$ python -q
>>> import numpy as np
>>> np.set_printoptions(precision=4, suppress=True, linewidth=140, legacy="1.25")
>>> m1 = np.load("sample5.npy")
>>> m1
array([[0.1462, 0.117 , 0.2047, 0.2632],
       [0.117 , 0.0936, 0.1637, 0.2105],
       [0.2047, 0.1637, 0.2865, 0.3684],
       [0.2632, 0.2105, 0.3684, 0.4737]])
>>> # projection: eigenvalues are 0 or 1
>>> U, s, Vt = np.linalg.svd(m1)
>>> vecs = Vt[:(s > 1e-8).sum()]
>>> rng = np.random.default_rng(47)
>>> x0 = m1[0] + 3 * m1[3] + rng.integers(2) * np.eye(4)[3]
>>> x0
array([0.9357, 0.7485, 1.3099, 1.6842])
>>> np.allclose(vecs.T @ vecs @ x0, x0)
True
>>> np.diag(vecs.T @ vecs)
array([0.1462, 0.0936, 0.2865, 0.4737])
>>> np.allclose(m1, m1.T)
True
>>> np.round(np.sort(np.abs(np.linalg.eigvals(m1))), 4) + 0
array([0., 0., 0., 1.])
>>> m1 @ m1
array([[0.1462, 0.117 , 0.2047, 0.2632],
       [0.117 , 0.0936, 0.1637, 0.2105],
       [0.2047, 0.1637, 0.2865, 0.3684],
       [0.2632, 0.2105, 0.3684, 0.4737]])
>>> np.round(np.linalg.det(m1), 4)
0.0
>>> assert m1 == m1.T
Traceback (most recent call last):
  File "<python-input-16>", line 1, in <module>
    assert m1 == m1.T
           ^^^^^^^^^^
ValueError: The truth value of an array with more than one element is ambiguous. Use a.any() or a.all()
>>> (m1 - m1.T) / 2
array([[0., 0., 0., 0.],
       [0., 0., 0., 0.],
       [0., 0., 0., 0.],
       [0., 0., 0., 0.]])
>>> th = np.radians(90)
>>> Rm = np.eye(4)
>>> Rm[1, 1] = Rm[0, 0] = np.cos(th)
>>> Rm[1, 0], Rm[0, 1] = -np.sin(th), np.sin(th)
>>> Rm.round(4) + 0
array([[ 0.,  1.,  0.,  0.],
       [-1.,  0.,  0.,  0.],
       [ 0.,  0.,  1.,  0.],
       [ 0.,  0.,  0.,  1.]])
>>> out = m1 @ Rm.T
>>> np.round(np.linalg.det(Rm), 4), np.trace(Rm)
(1.0, 2.0)
>>> out
array([[ 0.117 , -0.1462,  0.2047,  0.2632],
       [ 0.0936, -0.117 ,  0.1637,  0.2105],
       [ 0.1637, -0.2047,  0.2865,  0.3684],
       [ 0.2105, -0.2632,  0.3684,  0.4737]])
>>> U, s, Vt = np.linalg.svd(m1)
>>> np.argmax(s[:-1] / (s[1:] + 1e-6)) + 1
1
>>> s.round(4) + 0
array([1., 0., 0., 0.])
>>> out = U[:, :1] @ np.diag(s[:1]) @ Vt[:1]
>>> out
array([[0.1462, 0.117 , 0.2047, 0.2632],
       [0.117 , 0.0936, 0.1637, 0.2105],
       [0.2047, 0.1637, 0.2865, 0.3684],
       [0.2632, 0.2105, 0.3684, 0.4737]])
>>> np.round(np.abs(m1 - out).max(), 4)
0.0
>>> np.linalg.matrix_rank(m1, rtol=0.05)
1
>>> np.linalg.matrix_rank(out)
1
>>> round(np.linalg.norm(m1 - out, 2), 4), round(float(s[1]), 4)
(0.0, 0.0)
>>> data = np.array([[1, 2, 0], [0, 2, 2], [0, 0, 2]])
>>> # triangular, det is the product of the diagonal
>>> data @ data
array([[1, 6, 4],
       [0, 4, 8],
       [0, 0, 4]])
>>> np.linalg.matrix_rank(data - data[0, 0] * np.eye(3))
2
>>> np.prod(np.diag(data)), np.round(np.linalg.det(data), 4)
(4, 4.0)
>>> np.linalg.matrix_power(data - np.diag(np.diag(data)), 3)
array([[0, 0, 0],
       [0, 0, 0],
       [0, 0, 0]])
>>> W0 = np.array([[0, 0, 0, 0], [2, 3, 0, 0], [2, 0, 1, 0], [3, 1, 1, 0]])
>>> W0
array([[0, 0, 0, 0],
       [2, 3, 0, 0],
       [2, 0, 1, 0],
       [3, 1, 1, 0]])
>>> # triangular
>>> x0 = np.array([3, 8, 2, 2])
>>> np.round(np.trace(m1), 4)
1.0
>>> m1 @ m1 @ x0
array([2.3099, 1.848 , 3.2339, 4.1579])
>>> m1 @ x0
array([2.3099, 1.848 , 3.2339, 4.1579])
>>> np.eye(4) - m1
array([[ 0.8538, -0.117 , -0.2047, -0.2632],
       [-0.117 ,  0.9064, -0.1637, -0.2105],
       [-0.2047, -0.1637,  0.7135, -0.3684],
       [-0.2632, -0.2105, -0.3684,  0.5263]])
>>> def softmax(z):
...     e = np.exp(z - z.max(axis=-1, keepdims=True))
...     return e / e.sum(axis=-1, keepdims=True)
... 
>>> softmax(W0[1])
array([0.2507, 0.6815, 0.0339, 0.0339])
>>> np.round(softmax(10 * W0[1]), 4) + 0
array([0., 1., 0., 0.])
>>> scores = W0 @ W0.T / np.sqrt(4)
>>> softmax(scores)[1] @ W0
array([2.1153, 2.7313, 0.1276, 0.    ])
>>> arr = np.load("x.npy")
>>> arr
array([[ 1, -2,  4, -8],
       [ 1, -1,  1, -1],
       [ 1,  0,  0,  0],
       [ 1,  1,  1,  1]])
>>> # row 0 is much longer than the rest
>>> w1 = np.array([[-1, 0, -1, 0, -3],
...     [2, -1, -2, -1, 3],
...     [1, -3, -3, -3, 1],
...     [2, 2, -3, -3, 2]])
>>> b = np.array([3, -2, 3, -2, 2])
>>> H = np.maximum(arr @ w1 + b, 0)
>>> np.linalg.matrix_rank(H)
4
>>> H
array([[ 0,  0, 18, 12,  0],
       [ 0,  0,  4,  0,  0],
       [ 2,  0,  2,  0,  0],
       [ 7,  0,  0,  0,  5]])
>>> W2 = np.array([[7, 8, -6], [-9, -7, -3], [-9, 7, 8], [-2, -3, 1], [-4, -6, -3]])
>>> (H @ W2).round(6).argmax(axis=1)
array([2, 2, 1, 0])
>>> H @ W2
array([[-186,   90,  156],
       [ -36,   28,   32],
       [  -4,   30,    4],
       [  29,   26,  -57]])
>>> w1 @ W2
array([[ 14,   3,   7],
       [ 31,  -6, -35],
       [ 63,  11, -27],
       [ 21, -22, -51]])
>>> out = np.array([[0, -2, 1], [-2, 0, -2], [2, -2, -2], [2, 0, 1], [2, -1, -2]])
>>> np.linalg.matrix_rank(np.vstack([H, out.T]))
5
>>> np.linalg.matrix_rank(H @ out)
3
>>> np.einsum("ik,kj->ji", H, out)
array([[ 60,   8,   4,  10],
       [-36,  -8,  -8, -19],
       [-24,  -8,  -2,  -3]])
>>> F = np.loadtxt("test12.csv", delimiter=",")
>>> F
array([[2., 4., 2., 4., 2., 4.],
       [3., 3., 3., 3., 3., 3.],
       [1., 0., 1., 0., 1., 0.],
       [2., 4., 2., 4., 2., 4.],
       [3., 3., 3., 3., 3., 3.],
       [1., 0., 1., 0., 1., 0.]])
>>> np.linalg.cond(F) > 100
True
>>> softmax(10 * F[4])
array([0.1667, 0.1667, 0.1667, 0.1667, 0.1667, 0.1667])
>>> scores = F @ F.T / np.sqrt(6)
>>> softmax(scores)[4] @ F
array([2.5, 3.5, 2.5, 3.5, 2.5, 3.5])
>>> np.round(softmax(scores + np.triu(np.full(scores.shape, -np.inf), 1)), 4) + 0
array([[1.    , 0.    , 0.    , 0.    , 0.    , 0.    ],
       [0.5   , 0.5   , 0.    , 0.    , 0.    , 0.    ],
       [0.2129, 0.7245, 0.0626, 0.    , 0.    , 0.    ],
       [0.4793, 0.0414, 0.    , 0.4793, 0.    , 0.    ],
       [0.25  , 0.25  , 0.    , 0.25  , 0.25  , 0.    ],
       [0.1064, 0.3623, 0.0313, 0.1064, 0.3623, 0.0313]])
>>> K = np.eye(4, dtype=int)[rng.permutation(4)]
>>> K
array([[1, 0, 0, 0],
       [0, 0, 1, 0],
       [0, 1, 0, 0],
       [0, 0, 0, 1]])
>>> # 3 blocks once reordered
>>> x0 = np.array([0, 2, 2, 2])
>>> round(np.linalg.det(K), 4)
-1.0
>>> K.T @ (K @ x0)
array([0, 2, 2, 2])
>>> np.flatnonzero(np.linalg.matrix_power((K != 0) + (K.T != 0) + np.eye(4), 4)[3])
array([3])
>>> np.sort(np.linalg.eigvals(K).real)
array([-1.,  1.,  1.,  1.])
>>> (K != 0).astype(int)
array([[1, 0, 0, 0],
       [0, 0, 1, 0],
       [0, 1, 0, 0],
       [0, 0, 0, 1]])
>>> round(float(np.linalg.det(K)), 4)
-1.0
>>> (np.linalg.matrix_power((K != 0) + (K.T != 0) + np.eye(4), 4) > 0).astype(int)
array([[1, 0, 0, 0],
       [0, 1, 1, 0],
       [0, 1, 1, 0],
       [0, 0, 0, 1]])
>>> np.all(np.linalg.eigvalsh(K) > 0)
False
>>> try:
...     np.linalg.cholesky(K)
... except np.linalg.LinAlgError as e:
...     print(repr(e))
... 
LinAlgError('Matrix is not positive definite')
>>> q = K.astype(float).copy()
>>> for j in range(4):
...     q[:, j] -= q[:, :j] @ (q[:, :j].T @ q[:, j])
...     q[:, j] /= np.linalg.norm(q[:, j])
... 
>>> q.T @ K
array([[1., 0., 0., 0.],
       [0., 1., 0., 0.],
       [0., 0., 1., 0.],
       [0., 0., 0., 1.]])
>>> q
array([[1., 0., 0., 0.],
       [0., 0., 1., 0.],
       [0., 1., 0., 0.],
       [0., 0., 0., 1.]])
>>> np.sort(np.abs(np.linalg.eigvals(W0)))
array([0., 0., 1., 3.])
>>> (W0 + W0.T) / 2
array([[0. , 1. , 1. , 1.5],
       [1. , 3. , 0. , 0.5],
       [1. , 0. , 1. , 0.5],
       [1.5, 0.5, 0.5, 0. ]])
>>> np.linalg.matrix_power(W0, 3)
array([[ 0,  0,  0,  0],
       [18, 27,  0,  0],
       [ 2,  0,  1,  0],
       [ 8,  9,  1,  0]])
>>> (W0 - W0.T) / 2
array([[ 0. , -1. , -1. , -1.5],
       [ 1. ,  0. ,  0. , -0.5],
       [ 1. ,  0. ,  0. , -0.5],
       [ 1.5,  0.5,  0.5,  0. ]])
>>> assert W0 == W0.T
Traceback (most recent call last):
  File "<python-input-98>", line 1, in <module>
    assert W0 == W0.T
           ^^^^^^^^^^
ValueError: The truth value of an array with more than one element is ambiguous. Use a.any() or a.all()
>>> M = np.load("run15.npy")
>>> M
array([[ 1, -1,  1, -1],
       [ 1,  0,  0,  0],
       [ 1,  1,  1,  1],
       [ 1,  2,  4,  8]])
>>> round(float(np.linalg.norm(M)), 4)
9.6954
>>> np.unravel_index(np.abs(M).argmax(), M.shape)
(3, 3)
>>> np.linalg.rank(M)
Traceback (most recent call last):
  File "<python-input-103>", line 1, in <module>
    np.linalg.rank(M)
    ^^^^^^^^^^^^^^
AttributeError: module 'numpy.linalg' has no attribute 'rank'
>>> M.mean(axis=0)
array([1. , 0.5, 1.5, 2. ])
>>> np.diff(M, axis=0)
array([[ 0,  1, -1,  1],
       [ 0,  1,  1,  1],
       [ 0,  1,  3,  7]])
>>> A = np.array([[-3, -2, -3, -2],
...     [-3, -3, -3, -3],
...     [-3, -2, -3, -2],
...     [-3, -3, -3, -3]])
>>> A
array([[-3, -2, -3, -2],
       [-3, -3, -3, -3],
       [-3, -2, -3, -2],
       [-3, -3, -3, -3]])
>>> labels = rng.permutation(3)
>>> labels
array([2, 0, 1])
>>> out = data[labels][:, labels]
>>> round(np.linalg.det(out), 4), np.round(np.linalg.det(data[labels]), 4)
(4.0, 4.0)
>>> np.diag(out)
array([2, 1, 2])
